$ python -q
>>> import numpy as np
>>> from numpy import linalg as LA
>>> np.set_printoptions(precision=1, suppress=True, linewidth=200)
>>> def rnd(a):
...     return np.round(a, 1) + 0
... 
>>> E = np.array([[2.0, -1.0], [-1.0, 5.0]])
>>> W1 = np.array([[1, 0, -2, -2, -1], [0, 2, 1, 1, -1]])
>>> coef = np.array([0, 0, 0, 0, 1])
>>> H = np.maximum(E @ W1 + coef, 0)
>>> print(H)
[[ 2.  0.  0.  0.  0.]
 [ 0. 10.  7.  7.  0.]]
>>> print(LA.matrix_rank(H))
2
>>> print((H > 0).mean(axis=0))
[0.5 0.5 0.5 0.5 0. ]
>>> cent = np.array([[2, 4, 5], [1, 1, 4], [2, 5, 5], [2, 5, 1], [3, 4, 0]])
>>> print((H @ cent).round(6).argmax(axis=1))
[2 2]
>>> gram = E.T @ E
>>> print(rnd(LA.eigvalsh(gram)[::-1]))
[28.1  2.9]
>>> print(rnd(LA.svd(E, compute_uv=False) ** 2))
[28.1  2.9]
>>> print(np.allclose(gram, gram.T))
True
>>> print(np.diag(gram))
[ 5. 26.]
>>> print((E @ E.T).shape)
(2, 2)
>>> print(LA.matrix_rank(gram))
2
>>> M2 = LA.inv(E)
>>> print(rnd(LA.inv(M2)))
[[ 2. -1.]
 [-1.  5.]]
>>> print(rnd(E @ M2))
[[1. 0.]
 [0. 1.]]
>>> print(rnd(LA.cond(E)))
3.1
>>> print(rnd(M2))
[[0.6 0.1]
 [0.1 0.2]]
>>> print(rnd(LA.slogdet(E)[0]))
1.0
>>> rng = np.random.default_rng(6183)
>>> M2 = E + rng.integers(-2, 3, (2, 1)) @ rng.integers(-2, 3, (1, 2))
>>> print(M2)
[[ 2.  3.]
 [-1.  1.]]
>>> print(rnd(LA.svd(M2 - E, compute_uv=False)))
[5.7 0. ]
>>> print(M2 - E)
[[ 0.  4.]
 [ 0. -4.]]
>>> print(np.abs(M2 - E).sum(axis=1))
[4. 4.]
>>> w, V = LA.eigh(E)
>>> print(rnd(LA.svd(E, compute_uv=False)))
[5.3 1.7]
>>> print(rnd(V.T @ E @ V))
[[1.7 0. ]
 [0.  5.3]]
>>> print(rnd(LA.eigvalsh(E + 5 * np.eye(2))))
[ 6.7 10.3]
>>> print(np.abs(V[:, -1]).round(6).argmax())
1
>>> print(rnd(w))
[1.7 5.3]
>>> print(rnd(V.T @ V))
[[1. 0.]
 [0. 1.]]
>>> print(rnd(LA.eigvalsh(E @ E)))
[ 2.9 28.1]
>>> feats = np.array([[0.3, 0.0, 1.0, 2.0, 2.0, 0.0],
...     [2.0, 3.3, 0.0, 1.0, 1.0, 3.0],
...     [3.0, 3.0, 3.3, 2.0, 3.0, 0.0],
...     [0.0, 3.0, 1.0, 2.3, 0.0, 2.0],
...     [3.0, 0.0, 2.0, 1.0, 2.3, 1.0],
...     [0.0, 0.0, 1.0, 2.0, 2.0, 0.3]])
>>> T = np.stack([feats, 2 * feats, feats[::-1]])
>>> print(rnd(T.sum(axis=0)))
[[ 0.9  0.   4.   8.   8.   0.3]
 [ 9.   9.9  2.   4.   5.3 10. ]
 [ 9.  12.  10.9  8.3  9.   2. ]
 [ 3.  12.   6.3  8.9  3.   6. ]
 [11.   3.3  6.   4.   7.9  6. ]
 [ 0.3  0.   4.   8.   8.   0.9]]
>>> print(rnd(np.einsum("bij,cij->bc", T, T)))
[[125.5 251.1  76.4]
 [251.1 502.2 152.8]
 [ 76.4 152.8 125.5]]
>>> print(T.shape)
(3, 6, 6)
>>> print(LA.matrix_rank(T.reshape(3, -1)))
2
>>> print(rnd(LA.det(T)))
[  -52.3 -3346.2    52.3]
